$ ipython --no-banner

In [1]: import numpy as np

In [2]: import numpy.linalg as la

In [3]: np.set_printoptions(precision=1, suppress=True, linewidth=120, floatmode="fixed")

In [4]: arr = np.loadtxt("test5.csv", delimiter=",")

In [5]: arr
Out[5]: 
array([[0.1, 0.3],
       [0.3, 0.9]])

In [6]: Uu, s, vt = la.svd(arr)

In [7]: V = vt[:(s > 1e-8).sum()]

In [8]: rng = np.random.default_rng(35)

In [9]: vec = arr[0] + -1 * arr[1] + rng.integers(2) * np.eye(2)[0]

In [10]: vec
Out[10]: array([-0.2, -0.6])

In [11]: np.allclose(V.T @ V @ vec, vec)
Out[11]: True

In [12]: np.round(la.norm(vec - V.T @ V @ vec), 1)
Out[12]: np.float64(0.0)

In [13]: vals, V = la.eigh(arr)

In [14]: np.round(la.eigvalsh(arr @ arr), 1) + 0
Out[14]: array([0.0, 1.0])

In [15]: vals.sum(), np.trace(arr)
Out[15]: (np.float64(1.0), np.float64(1.0))

In [16]: np.round(V.T @ V, 1) + 0
Out[16]: 
array([[1.0, 0.0],
       [0.0, 1.0]])

In [17]: V @ np.diag(vals) @ V.T
Out[17]: 
array([[0.1, 0.3],
       [0.3, 0.9]])

In [18]: vals, V = la.eigh(arr)

In [19]: vec = np.array([0, 3])

In [20]: la.eigvalsh(arr[1:, 1:])
Out[20]: array([0.9])

In [21]: np.abs(arr).sum(axis=1).max(), np.abs(vals).max()
Out[21]: (np.float64(1.2), np.float64(1.0))

In [22]: np.round(vec @ arr @ vec / (vec @ vec), 1), round(vals[0], 1), vals[-1]
Out[22]: (np.float64(0.9), np.float64(0.0), np.float64(1.0))

In [23]: round(float(vec @ arr @ vec), 1)
Out[23]: 8.1

In [24]: la.matrix_rank(arr, rtol=0.1)
Out[24]: np.int64(1)

In [25]: round(la.norm(arr, 2) / la.norm(arr), 1)
Out[25]: np.float64(1.0)

In [26]: [round(float(x), 1) for x in la.svd(arr, compute_uv=False)[:3]]
Out[26]: [1.0, 0.0]

In [27]: X = np.loadtxt("w.csv", delimiter=",")

In [28]: X
Out[28]: 
array([[ 24.6,  23.8,  -7.9],
       [  7.9,   2.1,  -3.4],
       [  7.7,   2.0,  -3.3],
       [  6.8,   1.4,  -2.8],
       [  4.3,   0.4,  -1.3],
       [  3.6,   0.3,  -0.9],
       [ -1.0,  -0.4,  -0.4],
       [ -2.4,  -1.5,  -1.6],
       [ -6.5,  -7.8,  -7.0],
       [ -8.1, -10.8,  -9.4],
       [-24.8, -50.6, -36.5],
       [-27.6, -58.0, -41.1],
       [-28.5, -60.1, -42.4],
       [-30.7, -66.1, -46.1],
       [-32.2, -70.0, -48.5],
       [-33.5, -73.5, -50.6]])

In [29]: w1 = np.array([[1, -1, 5, 1], [-5, -5, -4, -4], [-4, 0, 1, -4]])

In [30]: b = np.array([-1, 0, -2, 2])

In [31]: hid = np.maximum(X @ w1 + b, 0)

In [32]: la.matrix_rank(hid)
Out[32]: np.int64(4)

In [33]: (hid > 0).mean(axis=0)
Out[33]: array([0.9, 0.6, 0.8, 0.9])

In [34]: W2 = np.array([[1, 2], [2, 1], [0, 2], [0, 0]])

In [35]: w1 @ W2
Out[35]: 
array([[ -1,  11],
       [-15, -23],
       [ -4,  -6]])

In [36]: (hid @ W2).round(6).argmax(axis=1)
Out[36]: array([1, 1, 1, 1, 1, 1, 0, 1, 1, 1, 1, 1, 1, 1, 1, 1])

In [37]: G = np.cov(X, rowvar=False)

In [38]: np.argsort(-X.std(axis=0).round(6), kind="stable")
Out[38]: array([1, 2, 0])

In [39]: G
Out[39]: 
array([[ 331.9,  590.0,  340.7],
       [ 590.0, 1097.6,  660.2],
       [ 340.7,  660.2,  423.1]])

In [40]: G.shape
Out[40]: (3, 3)

In [41]: np.median(X, axis=0)
Out[41]: array([-4.5, -4.7, -7.5])

In [42]: np.polyfit(X[:, 2], X[:, 0], 1)
Out[42]: array([0.8, 6.5])

In [43]: np.corrcoef(X.T)
Out[43]: 
array([[1.0, 1.0, 0.9],
       [1.0, 1.0, 1.0],
       [0.9, 1.0, 1.0]])

In [44]: la.eigvalsh(G)[::-1]
Out[44]: array([1814.6,   34.8,    3.1])

In [45]: X.std(axis=0)
Out[45]: array([17.6, 32.1, 19.9])

In [46]: np.argwhere(np.triu(np.abs(np.corrcoef(X.T)) > 0.8, 1))
Out[46]: 
array([[0, 1],
       [0, 2],
       [1, 2]])

In [47]: Uu, s, vt = la.svd(arr, full_matrices=False)

In [48]: np.abs(vt[0])
Out[48]: array([0.3, 0.9])

In [49]: np.round(s / s[0], 1) + 0
Out[49]: array([1.0, 0.0])

In [50]: np.abs(Uu[:, 0]).round(6).argmax()
Out[50]: np.int64(1)

In [51]: np.round(Uu.T @ Uu, 1) + 0
Out[51]: 
array([[1.0, 0.0],
       [0.0, 1.0]])

In [52]: np.allclose(Uu * s @ vt, arr)
Out[52]: True

In [53]: (s > 1e-8).sum()
Out[53]: np.int64(1)

In [54]: s.round(1) + 0
Out[54]: array([1.0, 0.0])

In [55]: np.round(Uu.T @ arr @ vt.T, 1) + 0
Out[55]: 
array([[1.0, 0.0],
       [0.0, 0.0]])

In [56]: D = la.norm(X[:, None] - X[None], axis=-1)

In [57]: np.unravel_index(D.round(6).argmax(), D.shape)
Out[57]: (np.int64(0), np.int64(15))

In [58]: D[:5, :5]
Out[58]: 
array([[ 0.0, 27.7, 28.0, 29.1, 31.7],
       [27.7,  0.0,  0.2,  1.4,  4.5],
       [28.0,  0.2,  0.0,  1.2,  4.3],
       [29.1,  1.4,  1.2,  0.0,  3.1],
       [31.7,  4.5,  4.3,  3.1,  0.0]])

In [59]: D.mean(axis=1).argmax()
Out[59]: np.int64(15)

In [60]: la.matrix_rank(D ** 2)
Out[60]: np.int64(5)

In [61]: (D + 1e9 * np.eye(16)).round(6).argmin(axis=1)
Out[61]: array([ 1,  2,  1,  2,  5,  4,  7,  6,  9,  8, 11, 12, 11, 14, 15, 14])

In [62]: la.norm(X, axis=1)
Out[62]: array([35.1,  8.9,  8.6,  7.5,  4.5,  3.7,  1.1,  3.3, 12.3, 16.5, 67.1, 76.3, 78.9, 86.2, 91.0, 95.3])

In [63]: vec = np.array([-1, 2, -2])

In [64]: rhs = X @ vec

In [65]: la.solve(X.T @ X, X.T @ rhs)
Out[65]: array([-1.0,  2.0, -2.0])

In [66]: np.round(la.pinv(X) @ X, 1) + 0
Out[66]: 
array([[1.0, 0.0, 0.0],
       [0.0, 1.0, 0.0],
       [0.0, 0.0, 1.0]])

In [67]: rhs = rhs + 0.3 * rng.normal(size=16)

In [68]: rhs
Out[68]: array([ 39.0,   3.4,   3.1,   2.0,  -0.9,  -1.6,   1.0,   2.7,   5.0,   5.1,  -4.0,  -5.6,  -6.9,  -9.2, -11.0, -12.5])

In [69]: b, *_ = la.lstsq(X, rhs)

In [70]: [round(float(la.norm(la.solve(X.T @ X + lam * np.eye(3), X.T @ rhs))), 2) for lam in (0, 1, 10, 100)]
Out[70]: [2.99, 2.93, 2.54, 1.34]

In [71]: round(float(la.norm(rhs - X @ b)), 1)
Out[71]: 1.2

In [72]: b.round()
Out[72]: array([-1.0,  2.0, -2.0])

In [73]: M = np.loadtxt("run5.csv", delimiter=",")

In [74]: M.round(1) + 0
Out[74]: 
array([[ 20.9,  98.2, -24.6,  63.5,  23.0],
       [ 15.8,  87.8, -22.0,  57.0,  19.4],
       [  6.6,  67.1, -17.0,  43.9,  12.7],
       [  4.8,  62.7, -16.0,  41.2,  11.4],
       [ -4.4,  33.6,  -9.2,  22.4,   3.8],
       [ -6.1,  22.4,  -6.6,  14.9,   1.7],
       [ -6.2,  22.3,  -6.6,  14.8,   1.7],
       [ -6.3,  15.9,  -5.1,  10.5,   0.9],
       [ -6.0,  12.6,  -4.3,   8.3,   0.5],
       [ -6.0,  12.4,  -4.3,   8.2,   0.5],
       [ -4.0,   5.6,  -2.5,   3.5,   0.2],
       [ -3.9,   5.4,  -2.4,   3.4,   0.2],
       [ -3.5,   4.4,  -2.1,   2.8,   0.2],
       [ -1.7,   1.8,  -1.1,   1.0,   0.2],
       [ -1.1,   1.2,  -0.7,   0.7,   0.2],
       [ -1.0,   1.0,  -0.6,   0.6,   0.2],
       [  0.2,  -0.2,   0.2,  -0.1,  -0.1],
       [  0.5,  -0.5,   0.4,  -0.2,  -0.2],
       [  1.1,  -1.2,   1.1,  -0.5,  -0.6],
       [  1.6,  -2.2,   2.5,  -0.6,  -1.7],
       [  1.5,  -2.4,   2.8,  -0.6,  -2.0],
       [  1.2,  -3.0,   3.8,  -0.5,  -3.2],
       [  0.9,  -3.2,   4.2,  -0.5,  -3.7],
       [ -4.9,  -6.5,   9.1,   0.0, -10.9],
       [ -7.1,  -7.6,  10.5,   0.0, -13.2],
       [-33.0, -20.4,  23.1,  -1.4, -35.8],
       [-40.5, -24.3,  26.4,  -2.1, -42.0],
       [-52.3, -30.5,  31.3,  -3.5, -51.3],
       [-58.4, -33.9,  33.8,  -4.3, -56.2],
       [-66.1, -38.0,  36.9,  -5.3, -62.2],
       [-69.5, -39.9,  38.3,  -5.8, -64.8]])

In [75]: Uu, s, vt = la.svd(M)

In [76]: V = vt[:(s > 1e-8).sum()]

In [77]: vec = M[8] + 2 * M[24] + rng.integers(2) * np.eye(5)[0]

In [78]: vec
Out[78]: array([-20.3,  -2.6,  16.7,   8.3, -25.8])

In [79]: la.matrix_rank(np.vstack([M, vec]))
Out[79]: np.int64(3)

In [80]: round(float(la.norm(vec - V.T @ V @ vec)), 1)
Out[80]: 0.0

In [81]: idx = M[:, 3] > np.median(M[:, 3])

In [82]: r0 = M[idx].mean(axis=0) - M[~idx].mean(axis=0)

In [83]: round((((M - M.mean(axis=0)) @ r0 > 0) == idx).mean(), 1)
Out[83]: np.float64(1.0)

In [84]: idx.astype(int)
Out[84]: array([1, 1, 1, 1, 1, 1, 1, 1, 1, 1, 1, 1, 1, 1, 1, 0, 0, 0, 0, 0, 0, 0, 0, 0, 0, 0, 0, 0, 0, 0, 0])

In [85]: np.argsort(-np.abs(r0).round(6), kind="stable")
Out[85]: array([1, 4, 2, 3, 0])

In [86]: mat = np.load("sample13.npy")

In [87]: mat
Out[87]: 
array([[ 1, -2,  4, -8],
       [ 1, -1,  1, -1],
       [ 1,  0,  0,  0]])

In [88]: mat[2] @ mat[0]
Out[88]: np.int64(1)

In [89]: round(la.norm(mat[2], 1), 1), np.round(la.norm(mat[2], np.inf), 1)
Out[89]: (np.float64(1.0), np.float64(1.0))

In [90]: round(float(la.norm(mat, "nuc")), 1)
Out[90]: 11.3

In [91]: la.norm(mat, axis=1)
Out[91]: array([9.2, 2.0, 1.0])

In [92]: la.norm(mat, axis=0)
Out[92]: array([1.7, 2.2, 4.1, 8.1])
